$ ipython --no-banner

In [1]: import numpy as np

In [2]: np.set_printoptions(suppress=True, linewidth=160)

In [3]: rd = lambda a: np.round(a, 4) + 0

In [4]: E = np.loadtxt("arr.csv", delimiter=",")

In [5]: print(E)
[[  2.   1.   0.   1.  -2.  -2.   0.]
 [  2.   4.   0.   0.   1.  -5.  -2.]
 [ -1.   7.  -1.  -1.   2.  -8.  -3.]
 [ -3.  10.  -3.   2.   5.  -9.  -6.]
 [ -4.  11.  -2.   1.   5.  -6.  -4.]
 [ -7.  12.  -5.   4.   8.  -5.  -4.]
 [ -9.  12.  -4.   1.   9.  -6.  -4.]
 [-11.  13.  -6.   2.   8.  -3.  -6.]
 [ -8.  16.  -9.   1.   5.   0.  -5.]
 [ -6.  14. -11.   4.   8.  -1.  -2.]
 [ -7.  14. -14.   2.   9.   1.  -4.]
 [ -5.  12. -11.  -1.   7.   3.  -3.]
 [ -4.  13. -14.  -1.   4.   5.  -5.]
 [ -2.  15. -11.  -3.   6.   2.  -3.]
 [  1.  14.  -9.  -4.   3.  -1.  -3.]
 [ -2.  13. -10.  -3.   4.   1.  -1.]
 [ -5.  15. -10.  -4.   4.   1.  -1.]
 [ -3.  18.  -8.  -5.   1.  -2.   1.]]

In [6]: rng = np.random.default_rng(76)

In [7]: Y = E + rng.integers(-2, 3, (18, 1)) @ rng.integers(-2, 3, (1, 7))

In [8]: print(Y)
[[  2.   1.   0.   1.  -2.  -2.   0.]
 [  6.   2.   4.  -4.   1.  -9.  -6.]
 [ -1.   7.  -1.  -1.   2.  -8.  -3.]
 [  1.   8.   1.  -2.   5. -13. -10.]
 [ -4.  11.  -2.   1.   5.  -6.  -4.]
 [ -5.  11.  -3.   2.   8.  -7.  -6.]
 [ -5.  10.   0.  -3.   9. -10.  -8.]
 [ -9.  12.  -4.   0.   8.  -5.  -8.]
 [ -4.  14.  -5.  -3.   5.  -4.  -9.]
 [-10.  16. -15.   8.   8.   3.   2.]
 [-11.  16. -18.   6.   9.   5.   0.]
 [ -7.  13. -13.   1.   7.   5.  -1.]
 [ -6.  14. -16.   1.   4.   7.  -3.]
 [ -2.  15. -11.  -3.   6.   2.  -3.]
 [ -1.  15. -11.  -2.   3.   1.  -1.]
 [  2.  11.  -6.  -7.   4.  -3.  -5.]
 [ -1.  13.  -6.  -8.   4.  -3.  -5.]
 [ -5.  19. -10.  -3.   1.   0.   3.]]

In [9]: print(np.linalg.matrix_rank(Y - E, tol=1e-8))
1

In [10]: print(rd(np.linalg.svd(Y - E, compute_uv=False)))
[28.2489  0.      0.      0.      0.      0.      0.    ]

In [11]: print(Y - E)
[[ 0.  0.  0.  0.  0.  0.  0.]
 [ 4. -2.  4. -4.  0. -4. -4.]
 [ 0.  0.  0.  0.  0.  0.  0.]
 [ 4. -2.  4. -4.  0. -4. -4.]
 [ 0.  0.  0.  0.  0.  0.  0.]
 [ 2. -1.  2. -2.  0. -2. -2.]
 [ 4. -2.  4. -4.  0. -4. -4.]
 [ 2. -1.  2. -2.  0. -2. -2.]
 [ 4. -2.  4. -4.  0. -4. -4.]
 [-4.  2. -4.  4.  0.  4.  4.]
 [-4.  2. -4.  4.  0.  4.  4.]
 [-2.  1. -2.  2.  0.  2.  2.]
 [-2.  1. -2.  2.  0.  2.  2.]
 [ 0.  0.  0.  0.  0.  0.  0.]
 [-2.  1. -2.  2.  0.  2.  2.]
 [ 4. -2.  4. -4.  0. -4. -4.]
 [ 4. -2.  4. -4.  0. -4. -4.]
 [-2.  1. -2.  2.  0.  2.  2.]]
